>>> import numpy as np
>>> from numpy import linalg as LA
>>> np.set_printoptions(suppress=True, linewidth=140)
>>> F = np.load("case18.npy")
>>> print(F)
[[ 4  2 -2  4]
 [ 4 -5 -2  5]
 [ 0 -2 -3 -4]
 [-3 -5  2  3]]
>>> M2 = F / np.sqrt((F ** 2).mean(axis=1, keepdims=True))
>>> print(LA.matrix_rank(M2) == LA.matrix_rank(F))
True
>>> print(M2[3].round(2))
[-0.88 -1.46  0.58  0.88]
>>> arr = np.load("layer17.npy")
>>> print(arr)
[[ 5.  2. -3.]
 [ 2.  8. -6.]
 [-3. -6. 13.]]
>>> # symmetric
>>> O = arr.astype(float).copy()
>>> for j in range(3):
...     O[:, j] -= O[:, :j] @ (O[:, :j].T @ O[:, j])
...     O[:, j] /= LA.norm(O[:, j])
... 
>>> print(np.round(O.T @ arr, 2) + 0)
[[  6.16   7.14 -10.71]
 [  0.     7.28  -7.63]
 [  0.     0.     6.41]]
>>> print(np.round(O.T @ O, 2) + 0)
[[1. 0. 0.]
 [0. 1. 0.]
 [0. 0. 1.]]
>>> vec = np.ones(3)
>>> for _ in range(4):
...     vec = arr @ vec
...     vec /= LA.norm(vec)
...     print(round(vec @ arr @ vec, 2))
... 
4.0
4.0
4.0
4.0
>>> print(vec.round(2))
[0.58 0.58 0.58]
>>> E = np.loadtxt("run4.csv", delimiter=",")
>>> print(E)
[[ 0.64  0.    0.29]
 [-0.91  0.   -0.54]
 [ 0.78  0.    0.4 ]
 [ 0.83  0.    0.45]
 [-0.98  0.   -0.72]
 [ 0.29  0.    0.12]
 [ 0.42  0.    0.18]
 [-0.98  0.   -0.74]
 [ 0.54  0.    0.24]
 [ 0.93  0.    0.58]
 [ 0.83  0.    0.45]
 [ 0.42  0.    0.18]
 [-0.42  0.   -0.18]
 [-0.96  0.   -0.65]
 [-0.72  0.   -0.35]
 [-0.83  0.   -0.45]
 [ 0.95  0.    0.62]]
>>> # row 10 repeats row 3
>>> print(LA.cond(E) > 100)
True
>>> print(LA.matrix_rank(E, rtol=0.1))
1
>>> print(np.round(LA.norm(E, 2) / LA.norm(E), 2))
1.0
>>> Uu, s, Vt = LA.svd(E)
>>> V = Vt[:(s > 1e-8).sum()]
>>> rng = np.random.default_rng(8819)
>>> vec = E[15] + -2 * E[6] + rng.integers(2) * np.eye(3)[2]
>>> print(vec.round(2))
[-1.67  0.    0.19]
>>> print(round(float(LA.norm(vec - V.T @ V @ vec)), 2))
0.0
>>> print(LA.matrix_rank(np.vstack([E, vec])))
2
>>> print(np.round(np.diag(V.T @ V), 2))
[1. 0. 1.]
>>> print(np.round(V.T @ V, 2) + 0)
[[1. 0. 0.]
 [0. 0. 0.]
 [0. 0. 1.]]
>>> data = np.loadtxt("out12.csv", delimiter=",")
>>> print(data)
[[1. 2. 2.]
 [2. 1. 0.]
 [0. 5. 3.]
 [5. 4. 2.]]
>>> M2 = np.c_[data[:, :2] @ np.array([[2, 4], [1, 2]]), np.array([-2, 1, 1, -3])]
>>> print(M2)
[[ 4.  8. -2.]
 [ 5. 10.  1.]
 [ 5. 10.  1.]
 [14. 28. -3.]]
>>> print(np.round(LA.norm(M2 - data @ LA.lstsq(data, M2)[0], axis=0), 2) + 0)
[0.   0.   1.22]
>>> print(np.round(LA.norm(LA.qr(data)[0].T @ M2, axis=0) ** 2 / ((M2 ** 2).sum(axis=0) + 1e-12), 2))
[1.  1.  0.9]
>>> vec = np.array([1, -3, -2])
>>> rhs = data @ vec
>>> print(np.round(LA.pinv(data) @ data, 2) + 0)
[[1. 0. 0.]
 [0. 1. 0.]
 [0. 0. 1.]]
>>> rhs = rhs + 0.1 * rng.normal(size=4)
>>> print(rhs.round(2))
[ -9.12  -0.96 -20.97 -10.92]
>>> b, *_ = LA.lstsq(data, rhs)
>>> print(b.round())
[ 1. -3. -2.]
>>> print(round(LA.norm(rhs - data @ b), 2))
0.05
>>> M2 = np.array([[0, 1], [0, 3], [0, 2]])
>>> print(np.einsum("ij->j", data))
[ 8. 12.  7.]
>>> print(data @ M2)
[[ 0. 11.]
 [ 0.  5.]
 [ 0. 21.]
 [ 0. 21.]]
>>> print(np.einsum("ik,kj->ij", data, M2))
[[ 0. 11.]
 [ 0.  5.]
 [ 0. 21.]
 [ 0. 21.]]
>>> print(np.einsum("ik,kj->ji", data, M2))
[[ 0.  0.  0.  0.]
 [11.  5. 21. 21.]]
>>> print(M2.T @ data.T)
[[ 0.  0.  0.  0.]
 [11.  5. 21. 21.]]
>>> vec = np.array([1, 1, 2])
>>> print(np.sign((data @ vec).round(6)))
[1. 1. 1. 1.]
>>> print((data @ vec).argmax())
3
>>> print(data @ np.ones(3))
[ 5.  3.  8. 11.]
>>> print(np.einsum("ij,j->i", data, vec))
[ 7.  3. 11. 13.]
>>> print(data * vec)
[[1. 2. 4.]
 [2. 1. 0.]
 [0. 5. 6.]
 [5. 4. 4.]]
>>> m1 = np.load("test15.npy")
>>> print(m1)
[[-3.3  0.9 -0.2]
 [ 0.6 -0.5 -0.5]
 [ 5.4  0.4  1.3]]
>>> # column 0 is much longer than the rest
>>> vec = np.array([2, 2, 3])
>>> print((m1 @ vec).argmax())
2
>>> print(np.sign((m1 @ vec).round(6)))
[-1. -1.  1.]
>>> print(np.round(m1 @ np.ones(3), 2))
[-2.6 -0.4  7.1]
>>> print(m1 @ np.eye(3)[2])
[-0.2 -0.5  1.3]
>>> vec = np.array([1, 5, 0])
>>> rhs = m1 @ vec
>>> print(rhs.round(2))
[ 1.2 -1.9  7.4]
>>> print(np.round(LA.solve(m1, rhs + m1[:, 0]), 2) + 0)
[2. 5. 0.]
>>> print(np.round(LA.solve(m1.T, m1[0]), 2) + 0)
[1. 0. 0.]
>>> print(np.round(LA.solve(m1, 2 * rhs), 2) + 0)
[ 2. 10.  0.]
>>> print(np.round(LA.solve(m1, rhs), 2) + 0)
[1. 5. 0.]
>>> O = m1.astype(float).copy()
>>> for j in range(3):
...     O[:, j] -= O[:, :j] @ (O[:, :j].T @ O[:, j])
...     O[:, j] /= LA.norm(O[:, j])
... 
>>> print(np.round(O.T @ m1, 2) + 0)
[[ 6.36 -0.17  1.16]
 [ 0.    1.09  0.73]
 [ 0.    0.    0.32]]
>>> print(np.round(O.T @ O, 2) + 0)
[[1. 0. 0.]
 [0. 1. 0.]
 [0. 0. 1.]]
>>> theta = np.sort(rng.uniform(-2, 2, 25))
>>> K = np.c_[theta, theta ** 2, theta ** 3] @ np.array([[-4, -7, 7], [-2, 1, 0], [-9, -5, -9]])
>>> print(K.round(2))
[[ 26.76  25.77  15.24]
 [ 13.9   15.51   4.23]
 [  8.28  10.51   0.09]
 [  2.76   4.56  -2.38]
 [  2.46   4.15  -2.37]
 [  1.93   3.39  -2.25]
 [  1.22   2.25  -1.82]
 [  1.     1.87  -1.6 ]
 [ -0.02  -0.03   0.03]
 [ -1.14  -1.62   1.5 ]
 [ -1.32  -1.83   1.65]
 [ -1.93  -2.45   2.02]
 [ -2.76  -3.18   2.29]
 [ -3.07  -3.44   2.34]
 [ -3.76  -3.98   2.38]
 [ -7.42  -6.48   1.63]
 [ -9.89  -8.01   0.64]
 [-22.28 -15.08  -6.52]
 [-24.72 -16.41  -8.15]
 [-40.43 -24.89 -19.53]
 [-40.89 -25.13 -19.88]
 [-42.56 -26.02 -21.16]
 [-49.41 -29.66 -26.46]
 [-57.82 -34.12 -33.14]
 [-85.71 -48.8  -56.08]]
>>> hat = K @ LA.solve(K.T @ K, K.T)
>>> print(np.round(LA.eigvalsh(hat), 2) + 0)
[0. 0. 0. 0. 0. 0. 0. 0. 0. 0. 0. 0. 0. 0. 0. 0. 0. 0. 0. 0. 0. 0. 1. 1. 1.]
>>> print(np.round(hat @ K[:, 0], 2))
[ 26.76  13.9    8.28   2.76   2.46   1.93   1.22   1.    -0.02  -1.14  -1.32  -1.93  -2.76  -3.07  -3.76  -7.42  -9.89 -22.28 -24.72
 -40.43 -40.89 -42.56 -49.41 -57.82 -85.71]
>>> print(np.round(np.diag(hat), 2) + 0)
[0.65 0.24 0.13 0.05 0.04 0.03 0.02 0.01 0.   0.01 0.01 0.03 0.04 0.04 0.05 0.09 0.11 0.12 0.12 0.11 0.11 0.11 0.13 0.17 0.57]
>>> print(round(float(np.trace(hat)), 2))
3.0
>>> print(np.allclose(hat @ hat, hat))
True
